$ python3 -q
>>> import numpy as np
>>> import numpy.linalg as la
>>> np.set_printoptions(precision=3, suppress=True, linewidth=200)
>>> rd = lambda a: np.round(a, 3) + 0
>>> F = np.loadtxt("sample12.csv", delimiter=",")
>>> print(F)
[[ 1. -1.  1. -1.  1. -1.]
 [-4. -3. -4. -3. -4. -3.]
 [-1.  5. -1.  5. -1.  5.]
 [ 1. -1.  1. -1.  1. -1.]
 [-4. -3. -4. -3. -4. -3.]
 [-1.  5. -1.  5. -1.  5.]]
>>> G = F.T @ F
>>> print(G)
[[36. 12. 36. 12. 36. 12.]
 [12. 70. 12. 70. 12. 70.]
 [36. 12. 36. 12. 36. 12.]
 [12. 70. 12. 70. 12. 70.]
 [36. 12. 36. 12. 36. 12.]
 [12. 70. 12. 70. 12. 70.]]
>>> print(np.diag(G))
[36. 70. 36. 70. 36. 70.]
>>> print(np.trace(G), (F ** 2).sum())
318.0 318.0
>>> u = np.array([5, 2])
>>> print(np.polyval(u, G[4]))
[182.  62. 182.  62. 182.  62.]
>>> print(np.correlate(G[4], G[0], "full"))
[ 432. 1440. 1296. 2880. 2160. 4320. 2160. 2880. 1296. 1440.  432.]
>>> J = np.load("x.npy")
>>> print(J)
[[0 0 1 0 0 1 0 0]
 [0 0 0 0 0 1 1 0]
 [1 0 0 0 1 1 0 1]
 [0 0 0 0 1 0 0 1]
 [0 0 1 1 0 0 1 0]
 [1 1 1 0 0 0 0 0]
 [0 1 0 0 1 0 0 0]
 [0 0 1 1 0 0 0 0]]
>>> print(J.sum(axis=0))
[2 2 4 2 3 3 2 2]
>>> low = np.diag(J.sum(axis=1)) - J
>>> print(low @ np.ones(8))
[0. 0. 0. 0. 0. 0. 0. 0.]
>>> rng = np.random.default_rng(880842)
>>> lab = rng.permutation(8)
>>> print(lab)
[7 4 1 0 2 3 5 6]
>>> Y = J[lab][:, lab]
>>> print(Y)
[[0 0 0 0 1 1 0 0]
 [0 0 0 0 1 1 0 1]
 [0 0 0 0 0 0 1 1]
 [0 0 0 0 1 0 1 0]
 [1 1 0 1 0 0 1 0]
 [1 1 0 0 0 0 0 0]
 [0 0 1 1 1 0 0 0]
 [0 1 1 0 0 0 0 0]]
>>> print(np.trace(Y))
0
>>> print(np.diag(Y))
[0 0 0 0 0 0 0 0]
>>> print(rd(np.sort(np.abs(la.eigvals(Y)))))
[0.122 0.506 0.901 1.186 1.423 1.718 2.298 2.693]
>>> blk = np.stack([J, 5 * J, J[::-1]])
>>> print(np.einsum("bij,cij->bc", blk, blk))
[[ 20 100   4]
 [100 500  20]
 [  4  20  20]]
>>> print((blk @ J.T).shape)
(3, 8, 8)
>>> print(rd(la.norm(blk, axis=(1, 2))))
[ 4.472 22.361  4.472]
>>> print(rd(la.det(blk)))
[     1. 390625.      1.]
>>> evals, vecs = la.eigh(J)
>>> x0 = np.array([2, 0, 1, 0, 1, 2, 2, 1])
>>> print(rd(la.eigvalsh(J[1:, 1:])))
[-2.247 -1.651 -0.555  0.     0.802  1.274  2.377]
>>> data = np.load("mat.npy")
>>> print(data)
[[ 1 -1  1 -1 -1  1 -1  1]
 [ 1  1  1  1  1  1  1  1]
 [ 1  1  1  1 -1 -1 -1 -1]
 [ 1  1 -1 -1  1  1 -1 -1]
 [ 1 -1 -1  1  1 -1 -1  1]
 [ 1 -1  1 -1  1 -1  1 -1]]
>>> print(rd(la.norm(data)))
6.928
>>> print(rd(data.mean(axis=0)))
[ 1.     0.     0.333  0.     0.333  0.    -0.333  0.   ]
>>> print(np.count_nonzero(data))
48
>>> Y = data / la.norm(data, axis=1)
Traceback (most recent call last):
  File "<python-input-39>", line 1, in <module>
    Y = data / la.norm(data, axis=1)
        ~~~~~^~~~~~~~~~~~~~~~~~~~~~~
ValueError: operands could not be broadcast together with shapes (6,8) (6,) 
>>> Y = data / la.norm(data, axis=1, keepdims=True)
>>> G = Y @ Y.T
>>> print(rd(G[1]))
[0. 1. 0. 0. 0. 0.]
>>> blk = np.stack([data, 5 * data, data[::-1]])
>>> print(blk.sum(axis=0))
[[ 7 -7  7 -7 -5  5 -5  5]
 [ 7  5  5  7  7  5  5  7]
 [ 7  7  5  5 -5 -5 -7 -7]
 [ 7  7 -5 -5  5  5 -7 -7]
 [ 7 -5 -5  7  7 -5 -5  7]
 [ 7 -7  7 -7  5 -5  5 -5]]
>>> print(np.einsum("bij,cij->bc", blk, blk))
[[  48  240    0]
 [ 240 1200    0]
 [   0    0   48]]
>>> print(la.matrix_rank(blk.reshape(3, -1)))
2
>>> print(blk.shape)
(3, 6, 8)
>>> W0 = np.loadtxt("out17.csv", delimiter=",")
>>> print(W0)
[[ 3.  4.  5.  6.  7.]
 [ 8.  9. 10. 11. 12.]
 [13. 14. 15. 16. 17.]]
>>> rank = la.matrix_rank(W0)
>>> print(rank)
2
>>> ns = la.svd(W0)[2][rank:].T
>>> print([int(la.matrix_rank(W0[:, :j + 1])) for j in range(5)])
[1, 2, 2, 2, 2]
>>> print([int(la.matrix_rank(np.delete(W0, i, axis=0))) for i in range(3)])
[2, 2, 2]
>>> Y = W0 / la.norm(W0, axis=1, keepdims=True)
>>> G = Y @ Y.T
>>> print((G - 2 * np.eye(3)).round(6).argmax(axis=1))
[1 2 1]
>>> print(rd(G))
[[1.    0.991 0.984]
 [0.991 1.    0.999]
 [0.984 0.999 1.   ]]
>>> print((np.abs(G) > 0.9).astype(int))
[[1 1 1]
 [1 1 1]
 [1 1 1]]
>>> print(np.argwhere(np.triu(np.abs(G) > 0.95, 1)))
[[0 1]
 [0 2]
 [1 2]]
>>> print(rd(np.degrees(np.arccos(np.clip(G[1, 0], -1, 1)))))
7.744
>>> print(rd(la.norm(Y, axis=1)))
[1. 1. 1.]
>>> Y = np.array([[3, -8], [9, 8], [2, -9]])
>>> print(la.matrix_rank(np.vstack([G, Y.T])))
3
>>> print(rd(Y.T @ G.T))
[[13.885 13.97  13.941]
 [-8.925 -8.917 -8.877]]
>>> print(rd(np.einsum("ik,kj->ij", G, Y)))
[[13.885 -8.925]
 [13.97  -8.917]
 [13.941 -8.877]]
>>> print(rd(np.einsum("ij,ij->i", G, G)))
[2.949 2.98  2.965]
>>> print(rd(G @ Y))
[[13.885 -8.925]
 [13.97  -8.917]
 [13.941 -8.877]]
>>> K = np.loadtxt("dump.csv", delimiter=",")
>>> print(K)
[[ 2.856  0.375  0.367 -0.948 -0.126  0.394 -0.225 -3.798  0.408]
 [ 0.2   -0.31  -0.299  1.484  1.292  0.129 -0.454 -2.225 -0.023]
 [-0.248  0.208  1.874  4.82   1.143 -0.254 -0.272 -2.042  0.247]
 [ 0.55   0.047  0.621 -5.352 -1.412 -0.276  0.484 -0.482  0.704]
 [-3.441 -0.104 -0.176 -1.47  -1.825  0.393  1.085  3.069  1.135]
 [ 1.568 -0.021 -0.317  2.945 -0.886 -0.065 -0.618  0.111  0.407]
 [ 2.54   0.381 -0.19   2.018 -0.79   0.198  0.605  3.817  0.003]
 [-2.246  0.288 -1.392  1.477  1.229 -0.042 -0.307 -1.591  0.11 ]
 [-1.491 -0.423  0.249  1.8   -0.271 -0.055  0.18   1.944 -0.415]
 [ 1.003  0.222 -0.652  5.397  1.166  0.172  0.293 -2.169  0.209]
 [-1.356  0.122 -0.255  3.66  -0.931 -0.104 -0.37  -2.076 -0.915]
 [-0.706 -0.311 -1.016  4.61   2.11  -0.145 -0.103 -2.686  0.167]
 [ 0.716 -0.082 -0.312 -0.243  0.753 -0.081  0.163  1.21   0.093]
 [ 1.568  0.098 -0.141 -3.827  0.191 -0.088 -0.229  2.347 -0.474]
 [ 3.211 -0.042 -0.466 -2.565  0.554 -0.054  0.307  2.1    0.944]
 [-0.049 -0.019  0.229  1.617 -1.431 -0.212  0.304  0.129  0.219]
 [ 0.97  -0.078 -0.575 -7.06  -0.025 -0.028 -0.076 -0.573  0.057]
 [-0.22  -0.048 -0.405  1.417  0.333  0.097 -0.218 -0.873  0.703]
 [-1.18  -0.09  -0.303  1.082  0.562  0.062 -0.495  0.778 -0.036]
 [-0.479 -0.137 -0.8    0.273 -0.432 -0.315 -0.06  -1.439 -0.31 ]
 [-1.236  0.02  -0.083 -4.371  1.026 -0.133  0.002 -1.076  0.472]
 [ 1.012  0.426 -0.773 -1.673 -1.641 -0.057  0.126 -3.569 -0.435]
 [ 1.585  0.109 -0.16  -0.808  1.629 -0.252  0.449 -4.051 -0.142]
 [ 0.876  0.267 -0.426  2.442 -1.817 -0.04  -0.411  0.681  0.911]
 [-0.148  0.161 -0.007  4.385 -1.502 -0.009 -0.11  -2.469  0.744]
 [-1.136 -0.043 -0.809  2.401 -0.296 -0.161  0.202  3.709  0.268]
 [-1.908 -0.372 -1.165 -1.988 -0.561  0.216  0.538  1.582 -0.484]
 [-2.218 -0.09   0.785 -0.527 -1.129 -0.171  0.335 -0.936 -0.217]
 [-2.312  0.209  0.691  1.984  0.274  0.031 -0.088  0.506  0.66 ]
 [-0.706  0.026  1.466 -2.541  0.243 -0.246 -0.187  0.927  0.219]
 [-0.465 -0.181  0.418  6.174  1.407  0.345 -0.193  1.203  0.539]
 [-0.675 -0.167  0.325 -2.443 -0.821  0.204 -0.249 -1.932 -0.275]
 [-1.847 -0.564 -0.085 -0.872 -0.253  0.025 -0.199  2.966 -0.61 ]
 [ 1.963  0.124 -0.557 -5.118  2.619  0.041  0.592 -2.88   0.013]
 [ 1.039 -0.13  -0.998  1.993  0.281 -0.223  0.002  3.467  0.502]
 [ 0.54  -0.327  0.711  0.12  -1.281 -0.171 -0.716  1.224 -0.11 ]]
>>> print(rd(np.trace(la.pinv(W0) @ W0)))
2.0
>>> print(la.lstsq(W0[:-1].T, W0[-1])[2])
2
>>> print(np.allclose(W0[:-1].T @ la.lstsq(W0[:-1].T, W0[-1])[0], W0[-1]))
True
>>> cen = K - K.mean(axis=0)
>>> vecs = la.svd(cen)[2][:7]
>>> Y = cen - cen @ vecs.T @ vecs
>>> print(la.norm(Y, axis=1).round(6).argmax())
0
>>> print(rd(Y.std(axis=0)))
[0.01  0.176 0.007 0.002 0.008 0.176 0.027 0.008 0.023]
>>> cen = K - K.mean(axis=1)
Traceback (most recent call last):
  File "<python-input-79>", line 1, in <module>
    cen = K - K.mean(axis=1)
          ~~^~~~~~~~~~~~~~~~
ValueError: operands could not be broadcast together with shapes (36,9) (36,) 
>>> cen = K - K.mean(axis=0)
>>> Uu, sigma, vt = la.svd(cen, full_matrices=False)
>>> print(rd(np.abs(vt[-1])))
[0.013 0.318 0.03  0.01  0.015 0.935 0.115 0.014 0.098]
>>> print(np.abs(Uu[:, 0]).argmax())
16
>>> print(rd(cen.mean(axis=0)))
[0. 0. 0. 0. 0. 0. 0. 0. 0.]
>>> print(rd((sigma ** 2).sum() ** 2 / (sigma ** 4).sum()))
2.832
>>> X = np.load("run7.npy")
>>> print(X)
[[-3  0  0  0  0]
 [-1  1  0  0  0]
 [ 3 -2  1  0  0]
 [ 3  1  0 -3  0]
 [-2  3  1  1  1]]
>>> evals, vecs = la.eig(X)
>>> print(rd(np.sort(la.eigvals(la.inv(X)))))
[-0.333 -0.333  1.     1.     1.   ]
>>> print(rd(np.sort(la.eigvals(X @ X))))
[1. 1. 1. 9. 9.]
>>> print(np.prod(evals))
9.0
>>> print(X @ vecs[:, 0] - evals[0] * vecs[:, 0])
[0. 0. 0. 0. 0.]
>>> u = np.array([-1, -2, -1, -1, -2])
>>> Y = X + np.outer(u, np.eye(5)[4])
>>> print(la.matrix_rank(la.inv(Y) - la.inv(X), tol=1e-8))
1
>>> q, Rm = la.qr(X)
>>> print(rd(q.T @ q))
[[1. 0. 0. 0. 0.]
 [0. 1. 0. 0. 0.]
 [0. 0. 1. 0. 0.]
 [0. 0. 0. 1. 0.]
 [0. 0. 0. 0. 1.]]
>>> print(rd(Rm))
[[ 5.657 -1.768  0.177 -1.945 -0.354]
 [ 0.    -3.446 -0.381  0.998 -0.689]
 [ 0.     0.    -1.35  -1.276 -0.592]
 [ 0.     0.     0.     1.896  0.129]
 [ 0.     0.     0.     0.     0.18 ]]
>>> print(rd(np.abs(np.diag(Rm))))
[5.657 3.446 1.35  1.896 0.18 ]
